% ipython --no-banner

In [1]: import numpy as np

In [2]: from numpy import linalg as LA

In [3]: np.set_printoptions(suppress=True, linewidth=200)

In [4]: def rd(a):
   ...:     return np.round(a, 2) + 0
   ...: 

In [5]: m1 = np.array([[1, 1, 1, 1, -1, -1, -1, -1],
   ...:     [1, -1, -1, 1, -1, 1, 1, -1],
   ...:     [1, -1, 1, -1, -1, 1, -1, 1]])

In [6]: A2 = np.array([[-2, 2, 1],
   ...:     [-1, 3, 2],
   ...:     [2, -3, 0],
   ...:     [1, -3, -2],
   ...:     [2, 2, -1],
   ...:     [3, 2, -3],
   ...:     [1, 3, 1],
   ...:     [1, 1, -3]])

In [7]: m1 @ A2
Out[7]: 
array([[-7, -9,  7],
       [-1,  1, -1],
       [ 1, -3, -5]])

In [8]: np.einsum("ij,ij->i", m1, m1)
Out[8]: array([8, 8, 8])

In [9]: np.vstack([m1, A2.T]).shape
Out[9]: (6, 8)

In [10]: r0 = np.array([0, -2, 1])

In [11]: np.correlate(m1[0], m1[2], "full")
Out[11]: array([ 1,  0,  1,  0, -3,  0, -3,  0,  3,  0,  3,  0, -1,  0, -1])

In [12]: np.polyval(r0, m1[0])
Out[12]: array([-1, -1, -1, -1,  3,  3,  3,  3])

In [13]: np.array([np.convolve(row, r0, "same") for row in m1])
Out[13]: 
array([[-2, -1, -1, -1,  3,  1,  1,  1],
       [-2,  3,  1, -3,  3, -3, -1,  3],
       [-2,  3, -3,  3,  1, -3,  3, -3]])

In [14]: U, sigma, vt = LA.svd(m1, full_matrices=False)

In [15]: rd(U.T @ m1 @ vt.T)
Out[15]: 
array([[2.83, 0.  , 0.  ],
       [0.  , 2.83, 0.  ],
       [0.  , 0.  , 2.83]])

In [16]: np.allclose(U * sigma @ vt, m1)
Out[16]: True

In [17]: rd(U.T @ U)
Out[17]: 
array([[1., 0., 0.],
       [0., 1., 0.],
       [0., 0., 1.]])

In [18]: x = np.array([3, 1, 4, 0, 0, 2, 1, 5])

In [19]: np.einsum("ij,j->i", m1, x)
Out[19]: array([ 0, -4, 12])

In [20]: np.sign((m1 @ x).round(6))
Out[20]: array([ 0, -1,  1])

In [21]: m1 @ np.eye(8)[5]
Out[21]: array([-1.,  1.,  1.])

In [22]: rng = np.random.default_rng(48)

In [23]: A2 = m1 + rng.integers(-2, 3, (3, 1)) @ rng.integers(-2, 3, (1, 8))

In [24]: A2
Out[24]: 
array([[ 1, -1,  1,  5, -3, -5, -3, -5],
       [ 1, -2, -1,  3, -2, -1,  0, -3],
       [ 1, -1,  1, -1, -1,  1, -1,  1]])

In [25]: A2 - m1
Out[25]: 
array([[ 0, -2,  0,  4, -2, -4, -2, -4],
       [ 0, -1,  0,  2, -1, -2, -1, -2],
       [ 0,  0,  0,  0,  0,  0,  0,  0]])

In [26]: np.abs(A2 - m1).sum(axis=1)
Out[26]: array([18,  9,  0])

In [27]: LA.matrix_rank(A2 - m1, tol=1e-8)
Out[27]: np.int64(1)

In [28]: rd(LA.svd(A2 - m1, compute_uv=False))
Out[28]: array([8.66, 0.  , 0.  ])

In [29]: W0 = np.loadtxt("mat.csv", delimiter=",")

In [30]: W0
Out[30]: 
array([[-1.,  0.,  0.,  0.],
       [ 0.,  1.,  0.,  0.],
       [ 0.,  0., -1.,  0.],
       [ 0.,  0.,  0.,  1.]])

In [31]: w, vecs = LA.eigh(W0)

In [32]: w
Out[32]: array([-1., -1.,  1.,  1.])

In [33]: rd(LA.eigvalsh(W0 + 2 * np.eye(4)))
Out[33]: array([1., 1., 3., 3.])

In [34]: np.unique(w.round(6) + 0, return_counts=True)[1]
Out[34]: array([2, 2])

In [35]: w, vecs = LA.eig(W0)

In [36]: w
Out[36]: array([-1.,  1., -1.,  1.])

In [37]: rd(np.sort(LA.eigvals(W0.T)))
Out[37]: array([-1., -1.,  1.,  1.])

In [38]: E = np.load("data.npy")

In [39]: E
Out[39]: 
array([[-2.01, -0.57,  2.12,  0.41, -0.08],
       [ 0.02,  0.19,  0.22, -2.96,  0.39],
       [-1.05,  1.3 ,  0.53,  2.4 , -0.41],
       [-1.01,  1.36,  2.33,  0.49,  0.67],
       [-0.09, -0.03,  0.82,  2.88, -0.12],
       [-1.66,  0.42,  0.77,  1.93,  1.33],
       [ 0.67,  1.44, -0.69,  2.08, -1.3 ],
       [-0.5 , -1.73, -1.86,  0.47, -1.44],
       [-1.75,  1.21, -0.02,  1.27, -1.7 ],
       [-0.09,  2.87, -0.2 , -0.37,  0.75],
       [ 1.63,  1.91,  1.32,  0.16, -0.95],
       [-1.12,  0.48, -2.19,  1.64, -0.12],
       [ 2.43, -1.16, -0.71,  1.07,  0.3 ],
       [-0.68,  1.58, -2.44,  0.01,  0.34],
       [ 0.23,  0.09, -1.54,  2.54,  0.34],
       [ 1.24, -0.58,  1.32, -0.09, -2.32],
       [-1.54, -1.08, -2.3 , -0.28, -0.31],
       [-0.84,  1.9 ,  0.05, -1.92, -1.  ]])

In [40]: D = LA.norm(E[:, None] - E[None], axis=-1)

In [41]: np.unravel_index(D.round(6).argmax(), D.shape)
Out[41]: (np.int64(1), np.int64(4))

In [42]: D.mean(axis=1).argmax()
Out[42]: np.int64(1)

In [43]: D.shape
Out[43]: (18, 18)

In [44]: gram = E.T @ E

In [45]: rd(gram)
Out[45]: 
array([[27.64, -4.78,  1.32, -4.86, -1.92],
       [-4.78, 31.69,  4.73,  3.17, -0.1 ],
       [ 1.32,  4.73, 37.9 , -3.43,  0.69],
       [-4.86,  3.17, -3.43, 47.33, -2.38],
       [-1.92, -0.1 ,  0.69, -2.38, 17.49]])

In [46]: rd(LA.svd(E, compute_uv=False) ** 2)
Out[46]: array([50.15, 40.53, 30.78, 23.9 , 16.69])

In [47]: rd(LA.eigvalsh(gram)[::-1])
Out[47]: array([50.15, 40.53, 30.78, 23.9 , 16.69])

In [48]: r0 = np.array([0, 1])

In [49]: g = np.array([3, 2, 3, 0, 0, 2, 2])

In [50]: K = np.outer(r0, g)

In [51]: K
Out[51]: 
array([[0, 0, 0, 0, 0, 0, 0],
       [3, 2, 3, 0, 0, 2, 2]])

In [52]: LA.inv(K)
LinAlgError: Last 2 dimensions of the array must be square


In [53]: np.allclose(K[:-1].T @ LA.lstsq(K[:-1].T, K[-1])[0], K[-1])
Out[53]: False

In [54]: np.abs(np.diag(LA.qr(K)[1])) > 1e-9
Out[54]: array([ True, False])

In [55]: np.unique(K.round(6), axis=0).shape
Out[55]: (2, 7)

In [56]: U, sigma, vt = LA.svd(K)

In [57]: rd(sigma)
Out[57]: array([5.48, 0.  ])

In [58]: A2 = U[:, :1] @ np.diag(sigma[:1]) @ vt[:1]

In [59]: rd(LA.norm(K - A2) / LA.norm(K))
Out[59]: np.float64(0.0)

In [60]: rd(A2)
Out[60]: 
array([[0., 0., 0., 0., 0., 0., 0.],
       [3., 2., 3., 0., 0., 2., 2.]])

In [61]: LA.matrix_rank(A2)
Out[61]: np.int64(1)

In [62]: rd(np.abs(K - A2).max())
Out[62]: np.float64(0.0)

In [63]: def softmax(z):
    ...:     e = np.exp(z - z.max(axis=-1, keepdims=True))
    ...:     return e / e.sum(axis=-1, keepdims=True)
    ...: 

In [64]: rd(softmax(K).sum(axis=1))
Out[64]: array([1., 1.])

In [65]: scores = K @ K.T / np.sqrt(7)

In [66]: rd(softmax(scores + np.triu(np.full(scores.shape, -np.inf), 1)))
Out[66]: 
array([[1., 0.],
       [0., 1.]])

In [67]: softmax(scores).round(6).argmax(axis=1)
Out[67]: array([0, 1])

In [68]: softmax(scores)[0] @ K
Out[68]: array([1.5, 1. , 1.5, 0. , 0. , 1. , 1. ])

In [69]: rank = LA.matrix_rank(K)

In [70]: rank
Out[70]: np.int64(1)

In [71]: ns = LA.svd(K)[2][rank:].T

In [72]: rd(K @ ns)
Out[72]: 
array([[0., 0., 0., 0., 0., 0.],
       [0., 0., 0., 0., 0., 0.]])

In [73]: [int(LA.matrix_rank(K[:, :j + 1])) for j in range(7)]
Out[73]: [1, 1, 1, 1, 1, 1, 1]

In [74]: [int(LA.matrix_rank(K[:i])) for i in range(1, len(K) + 1)]
Out[74]: [0, 1]

In [75]: LA.matrix_rank(K.T @ K), LA.matrix_rank(K @ K.T)
Out[75]: (np.int64(1), np.int64(1))
